>>> import numpy as np
>>> np.set_printoptions(suppress=True, linewidth=140)
>>> rd = lambda a: np.round(a, 2) + 0
>>> B = np.array([[-2, -1, 1, 2, 3, -1, -1],
...     [3, -2, 0, -3, 0, 2, -3],
...     [1, -2, -1, 0, -1, 1, 2],
...     [-1, -3, -3, 3, 2, 0, -1],
...     [-1, 0, 2, 0, 0, -2, 3],
...     [2, 3, -1, 1, -1, -1, 3],
...     [-1, 0, 0, -3, 3, 3, -1]])
>>> B[-1] = B[0]
>>> E = B + 0.05 * np.eye(7)
>>> print(E)
[[-1.95 -1.    1.    2.    3.   -1.   -1.  ]
 [ 3.   -1.95  0.   -3.    0.    2.   -3.  ]
 [ 1.   -2.   -0.95  0.   -1.    1.    2.  ]
 [-1.   -3.   -3.    3.05  2.    0.   -1.  ]
 [-1.    0.    2.    0.    0.05 -2.    3.  ]
 [ 2.    3.   -1.    1.   -1.   -0.95  3.  ]
 [-2.   -1.    1.    2.    3.   -1.   -0.95]]
>>> round(np.log10(np.linalg.cond(E)))
3
>>> rd(np.linalg.norm(E, 2) / np.linalg.norm(E))
np.float64(0.65)
>>> [round(float(x), 2) for x in np.linalg.svd(E, compute_uv=False)[:3]]
[8.32, 7.39, 4.96]
>>> def softmax(z):
...     e = np.exp(z - z.max(axis=-1, keepdims=True))
...     return e / e.sum(axis=-1, keepdims=True)
... 
>>> print(rd(softmax(E[0])))
[0.   0.01 0.09 0.24 0.64 0.01 0.01]
>>> rd(softmax(E[0] + -1))
array([0.  , 0.01, 0.09, 0.24, 0.64, 0.01, 0.01])
>>> rd(softmax(E).sum(axis=1))
array([1., 1., 1., 1., 1., 1., 1.])
>>> print(rd(softmax(10 * E[0])))
[0. 0. 0. 0. 1. 0. 0.]
>>> S = E @ E.T / np.sqrt(7)
>>> print(rd(softmax(S + np.triu(np.full(S.shape, -np.inf), 1))))
[[1.   0.   0.   0.   0.   0.   0.  ]
 [0.   1.   0.   0.   0.   0.   0.  ]
 [0.   0.03 0.97 0.   0.   0.   0.  ]
 [0.   0.   0.   1.   0.   0.   0.  ]
 [0.   0.   0.   0.   0.99 0.   0.  ]
 [0.   0.   0.   0.   0.   1.   0.  ]
 [0.47 0.   0.   0.05 0.   0.   0.48]]
>>> B = np.array([[3, 0, -2],
...     [1, -2, 1],
...     [1, 0, 1],
...     [3, 0, -1],
...     [-2, -1, 2],
...     [0, 3, -3],
...     [-3, 3, 1]])
>>> np.linalg.matrix_rank(E @ B)
np.int64(3)
>>> rd(np.einsum("ij->j", E))
array([ 0.05, -5.95, -0.95,  5.05,  6.05, -1.95,  2.05])
>>> feats = np.loadtxt("data.csv", delimiter=",")
>>> rd(feats)
array([[-0.48, -0.22,  0.03,  0.26, -0.19, -0.79, -0.04],
       [-0.09, -0.85, -0.21, -0.09,  0.01,  0.27, -0.39],
       [ 0.7 , -0.2 , -0.32,  0.53,  0.07, -0.23,  0.17],
       [-0.22,  0.12, -0.6 ,  0.09, -0.67,  0.26,  0.25],
       [-0.26, -0.34,  0.32,  0.27,  0.16,  0.27,  0.74],
       [ 0.39, -0.26,  0.31, -0.54, -0.52, -0.22,  0.27],
       [-0.09, -0.04, -0.55, -0.52,  0.47, -0.26,  0.36]])
>>> vec = np.array([1, 2, 0, 1, 2, 0, 1])
>>> print(rd(feats * vec))
[[-0.48 -0.43  0.    0.26 -0.39  0.   -0.04]
 [-0.09 -1.69  0.   -0.09  0.03  0.   -0.39]
 [ 0.7  -0.4   0.    0.53  0.14  0.    0.17]
 [-0.22  0.24  0.    0.09 -1.33  0.    0.25]
 [-0.26 -0.67  0.    0.27  0.31  0.    0.74]
 [ 0.39 -0.53  0.   -0.54 -1.03  0.    0.27]
 [-0.09 -0.08  0.   -0.52  0.95  0.    0.36]]
>>> print(rd(np.einsum("ij,j->i", feats, vec)))
[-1.08 -2.23  1.14 -0.97  0.38 -1.44  0.63]
>>> rd(feats @ vec)
array([-1.08, -2.23,  1.14, -0.97,  0.38, -1.44,  0.63])
>>> rd(feats @ np.ones(7))
array([-1.43, -1.35,  0.72, -0.76,  1.15, -0.58, -0.61])
>>> rd(np.linalg.norm(feats[1] - feats[3]))
np.float64(1.41)
>>> print(rd(np.linalg.norm(feats) ** 2 / np.linalg.norm(feats, 2) ** 2))
7.0
>>> rd(np.linalg.norm(feats, axis=1))
array([1., 1., 1., 1., 1., 1., 1.])
>>> A = np.array([[-0.7, 0.2, -0.9, 0.1, -1.3, -0.4],
...     [-0.4, 2.1, 5.4, -0.9, -0.6, 0.6],
...     [-0.9, 0.2, -0.6, -0.3, 0.4, 2.1]])
>>> u, v = A[0], A[1]
>>> u @ u
np.float64(3.2)
>>> p = (u @ v) / (u @ u) * u
>>> rd(v - p)
array([-1.21,  2.33,  4.36, -0.78, -2.11,  0.14])
>>> print(np.linalg.matrix_rank(np.outer(u, v)))
1
>>> rd(A.sum(axis=1))
array([-3. ,  6.2,  0.9])
>>> np.linalg.matrix_rank(A)
np.int64(3)
>>> print(A.shape)
(3, 6)
>>> print(rd(np.linalg.norm(A)))
6.66
>>> np.count_nonzero(A)
np.int64(18)
>>> np.unravel_index(np.abs(A).argmax(), A.shape)
(np.int64(1), np.int64(2))
>>> print(rd(A.sum(axis=0)))
[-2.   2.5  3.9 -1.1 -1.5  2.3]
>>> M = np.load("x.npy")
>>> M
array([[0, 0, 0, 0, 0, 1, 0],
       [0, 0, 0, 0, 1, 0, 0],
       [0, 0, 0, 1, 0, 0, 1],
       [0, 0, 1, 0, 0, 1, 1],
       [0, 1, 0, 0, 0, 0, 0],
       [1, 0, 0, 1, 0, 0, 1],
       [0, 0, 1, 1, 0, 1, 0]])
>>> (M != 0).astype(int)
array([[0, 0, 0, 0, 0, 1, 0],
       [0, 0, 0, 0, 1, 0, 0],
       [0, 0, 0, 1, 0, 0, 1],
       [0, 0, 1, 0, 0, 1, 1],
       [0, 1, 0, 0, 0, 0, 0],
       [1, 0, 0, 1, 0, 0, 1],
       [0, 0, 1, 1, 0, 1, 0]])
>>> rd(np.sort(np.linalg.eigvals(M).real))
array([-1.78, -1.  , -1.  , -0.59,  0.72,  1.  ,  2.64])
>>> rd(np.linalg.det(M))
np.float64(2.0)
>>> np.flatnonzero(np.linalg.matrix_power((M != 0) + (M.T != 0) + np.eye(7), 7)[2])
array([0, 2, 3, 5, 6])
>>> (np.linalg.matrix_power((M != 0) + (M.T != 0) + np.eye(7), 7) > 0).astype(int)
array([[1, 0, 1, 1, 0, 1, 1],
       [0, 1, 0, 0, 1, 0, 0],
       [1, 0, 1, 1, 0, 1, 1],
       [1, 0, 1, 1, 0, 1, 1],
       [0, 1, 0, 0, 1, 0, 0],
       [1, 0, 1, 1, 0, 1, 1],
       [1, 0, 1, 1, 0, 1, 1]])
>>> print(M @ M)
[[1 0 0 1 0 0 1]
 [0 1 0 0 0 0 0]
 [0 0 2 1 0 2 1]
 [1 0 1 3 0 1 2]
 [0 0 0 0 1 0 0]
 [0 0 2 1 0 3 1]
 [1 0 1 2 0 1 3]]
>>> O, vecs = np.linalg.qr(M[:, :1])[0], np.linalg.qr(M[:, 1:])[0]
>>> sigma = np.linalg.svd(O.T @ vecs, compute_uv=False)
>>> rd(sigma)
array([0.71])
>>> rng = np.random.default_rng(128864)
>>> X = np.eye(3, dtype=int)[rng.permutation(3)] * np.array([2, 4, 1])
>>> X
array([[2, 0, 0],
       [0, 0, 1],
       [0, 4, 0]])
>>> vec = np.array([-1, 2, -2])
>>> np.sign((X @ vec).round(6))
array([-1, -1,  1])
>>> (X * vec).sum(axis=1)
array([-2, -2,  8])
>>> X @ np.eye(3)[0]
array([2., 0., 0.])
>>> (X @ vec).argmax()
np.int64(2)
>>> G = E.T @ E
>>> np.allclose(G, G.T)
True
>>> proj = np.triu(np.array([[-2, 0, -2], [-1, -1, 2], [-1, 2, -1]]), 1) + np.eye(3)
>>> B = proj @ X @ np.linalg.inv(proj)
>>> np.trace(B), np.trace(X)
(np.float64(2.0), np.int64(2))
>>> B
array([[  2.,  -8.,  20.],
       [  0.,   8., -15.],
       [  0.,   4.,  -8.]])
>>> print(rd(np.linalg.det(B)))
-8.0
